>>> import numpy as np
>>> import numpy.linalg as la
>>> np.set_printoptions(precision=2, suppress=True, linewidth=160, sign=" ")
>>> J = np.array([[2, 3, 2, 0], [1, 2, 3, 3], [1, 2, 3, 3]])
>>> J
array([[ 2,  3,  2,  0],
       [ 1,  2,  3,  3],
       [ 1,  2,  3,  3]])
>>> # row 2 repeats row 1
>>> left, sigma, Vh = la.svd(J)
>>> vecs = Vh[:(sigma > 1e-8).sum()]
>>> rng = np.random.default_rng(798830)
>>> x = J[0] + 3 * J[1] + rng.integers(2) * np.eye(4)[1]
>>> x
array([  5.,  10.,  11.,   9.])
>>> np.allclose(vecs.T @ vecs @ x, x)
False
>>> vecs.T @ vecs
array([[ 0.27,  0.38,  0.16, -0.17],
       [ 0.38,  0.55,  0.3 , -0.12],
       [ 0.16,  0.3 ,  0.39,  0.35],
       [-0.17, -0.12,  0.35,  0.78]])
>>> arr = np.load("case19.npy")
>>> arr
array([[ 1, -1, -1,  1, -1,  1,  1, -1],
       [ 1,  1,  1,  1,  1,  1,  1,  1],
       [ 1, -1, -1,  1,  1, -1, -1,  1],
       [ 1,  1, -1, -1,  1,  1, -1, -1],
       [ 1, -1,  1, -1,  1, -1,  1, -1]])
>>> T = np.stack([arr, -1 * arr, arr[::-1]])
>>> la.norm(T, axis=(1, 2))
array([ 6.32,  6.32,  6.32])
>>> la.matrix_rank(T.reshape(3, -1))
np.int64(2)
>>> T.shape
(3, 5, 8)
>>> E = np.loadtxt("data.csv", delimiter=",")
>>> E
array([[ 0.74, -0.11, -0.42],
       [-0.11,  0.02,  0.06],
       [-0.42,  0.06,  0.24]])
>>> # rows and columns are dependent
>>> (E - E.T) / 2
array([[ 0.,  0.,  0.],
       [ 0.,  0.,  0.],
       [ 0.,  0.,  0.]])
>>> np.round(np.sort(np.abs(la.eigvals(E))), 2) + 0
array([ 0.,  0.,  1.])
>>> np.allclose(E @ E.T, E.T @ E)
True
>>> la.matrix_power(E, 3)
array([[ 0.74, -0.11, -0.42],
       [-0.11,  0.02,  0.06],
       [-0.42,  0.06,  0.24]])
>>> np.allclose(E, E.T)
True
